$ python -q
>>> import numpy as np
>>> np.set_printoptions(suppress=True, linewidth=120)
>>> K = np.array([[0.0, 0.0, 0.0, 2.0, 3.0],
...     [0.0, 0.0, 0.0, 2.0, 3.0],
...     [0.0, 0.0, 0.0, 2.0, 3.0],
...     [2.0, 2.0, 2.0, 0.0, 0.0],
...     [3.0, 3.0, 3.0, 0.0, 0.0]])
>>> np.round(np.linalg.norm(K, 2) / np.linalg.norm(K), 3)
np.float64(0.707)
>>> np.linalg.matrix_rank(K, rtol=0.1)
np.int64(2)
>>> print([round(float(x), 3) for x in np.linalg.svd(K, compute_uv=False)[:3]])
[6.245, 6.245, 0.0]
>>> r = np.linalg.matrix_rank(K)
>>> r
np.int64(2)
>>> ns = np.linalg.svd(K)[2][r:].T
>>> np.allclose(K @ ns, 0)
True
>>> [int(np.linalg.matrix_rank(K[:, :j + 1])) for j in range(5)]
[1, 1, 1, 2, 2]
>>> np.linalg.matrix_rank(K.T @ K), np.linalg.matrix_rank(K @ K.T)
(np.int64(2), np.int64(2))
>>> evals, evecs = np.linalg.eigh(K)
>>> x = np.array([1, 2, 2, 1, 1])
>>> x @ K @ x
np.float64(50.0)
>>> arr = np.array([[0, 0, 0],
...     [0, 15, 10],
...     [0, 12, 8],
...     [0, 9, 6],
...     [0, 12, 8],
...     [0, 9, 6],
...     [0, 3, 2]])
>>> U, sv, Vh = np.linalg.svd(arr)
>>> evecs = Vh[:(sv > 1e-8).sum()]
>>> rng = np.random.default_rng(86510)
>>> x = arr[2] + -3 * arr[3] + rng.integers(2) * np.eye(3)[2]
>>> print(x)
[  0. -15.  -9.]
>>> np.round(np.diag(evecs.T @ evecs), 3)
array([0.   , 0.692, 0.308])
>>> np.round(np.linalg.norm(x - evecs.T @ evecs @ x), 3)
np.float64(0.832)
>>> B = np.array([[-2, -3, 2], [-1, -2, 2], [-2, 2, 0]])
>>> np.einsum("ik,kj->ji", arr, B)
array([[  0, -35, -28, -21, -28, -21,  -7],
       [  0, -10,  -8,  -6,  -8,  -6,  -2],
       [  0,  30,  24,  18,  24,  18,   6]])
>>> np.einsum("ij,ij->i", arr, arr)
array([  0, 325, 208, 117, 208, 117,  13])
>>> np.linalg.lstsq(arr[:-1].T, arr[-1])[2]
np.int32(1)
>>> np.unique(arr.round(6), axis=0).shape
(5, 3)
>>> print(np.round(arr @ np.linalg.pinv(arr) @ arr, 3))
[[ 0.  0.  0.]
 [ 0. 15. 10.]
 [ 0. 12.  8.]
 [ 0.  9.  6.]
 [ 0. 12.  8.]
 [ 0.  9.  6.]
 [ 0.  3.  2.]]
>>> np.allclose(arr[:-1].T @ np.linalg.lstsq(arr[:-1].T, arr[-1])[0], arr[-1])
True
>>> print(np.argsort(-np.linalg.norm(arr, axis=0).round(6), kind="stable")[:3])
[1 2 0]
>>> np.linalg.matrix_rank(arr, rtol=0.1)
np.int64(1)
>>> round(np.linalg.norm(arr, 2) / np.linalg.norm(arr), 3)
np.float64(1.0)
>>> print(np.linalg.cond(arr) > 100)
True
>>> [round(float(x), 3) for x in np.linalg.svd(arr, compute_uv=False)[:3]]
[31.432, 0.0, 0.0]
>>> M = np.load("a.npy")
>>> M
array([[-0.33, -0.15,  0.  ,  0.99],
       [-0.11, -0.32,  0.66, -0.99],
       [-0.29, -0.5 ,  0.9 , -0.93],
       [ 0.14, -0.01,  0.18, -0.78],
       [ 0.07,  0.22, -0.46,  0.71]])
>>> np.allclose(M[:-1].T @ np.linalg.lstsq(M[:-1].T, M[-1])[0], M[-1])
True
>>> np.linalg.lstsq(M[:-1].T, M[-1])[2]
np.int32(2)
>>> r = np.linalg.matrix_rank(M)
>>> r
np.int64(2)
>>> ns = np.linalg.svd(M)[2][r:].T
>>> print([int(np.linalg.matrix_rank(M[:, :j + 1])) for j in range(4)])
[1, 2, 2, 2]
>>> [int(np.linalg.matrix_rank(M[:i])) for i in range(1, len(M) + 1)]
[1, 2, 2, 2, 2]
>>> np.allclose(M @ ns, 0)
True
>>> np.round(ns @ ns.T, 3)
array([[ 0.727, -0.25 ,  0.307,  0.205],
       [-0.25 ,  0.739,  0.36 ,  0.029],
       [ 0.307,  0.36 ,  0.461,  0.157],
       [ 0.205,  0.029,  0.157,  0.073]])
>>> np.round(M @ ns, 3) + 0
array([[0., 0.],
       [0., 0.],
       [0., 0.],
       [0., 0.],
       [0., 0.]])
>>> def softmax(z):
...     e = np.exp(z - z.max(axis=-1, keepdims=True))
...     return e / e.sum(axis=-1, keepdims=True)
... 
>>> print(np.round(softmax(M).sum(axis=1), 3))
[1. 1. 1. 1. 1.]
>>> np.round(softmax(M[1]), 3)
array([0.228, 0.185, 0.493, 0.095])
>>> scores = M @ M.T / np.sqrt(4)
>>> softmax(scores).round(6).argmax(axis=1)
array([0, 2, 2, 1, 4])
>>> E = np.load("w.npy")
>>> E.round(3)
array([[ 0.21 , -0.565, -0.113,  0.79 ],
       [-0.565,  0.597, -0.081,  0.565],
       [-0.113, -0.081,  0.984,  0.113],
       [ 0.79 ,  0.565,  0.113,  0.21 ]])
>>> round(np.linalg.norm(M, 2) / np.linalg.norm(M), 3)
np.float64(0.931)
>>> print(np.linalg.cond(M) > 100)
True
>>> [round(float(x), 3) for x in np.linalg.svd(M, compute_uv=False)[:3]]
[2.295, 0.901, 0.0]
>>> np.argsort(-np.linalg.norm(M, axis=0).round(6), kind="stable")[:3]
array([3, 2, 1])
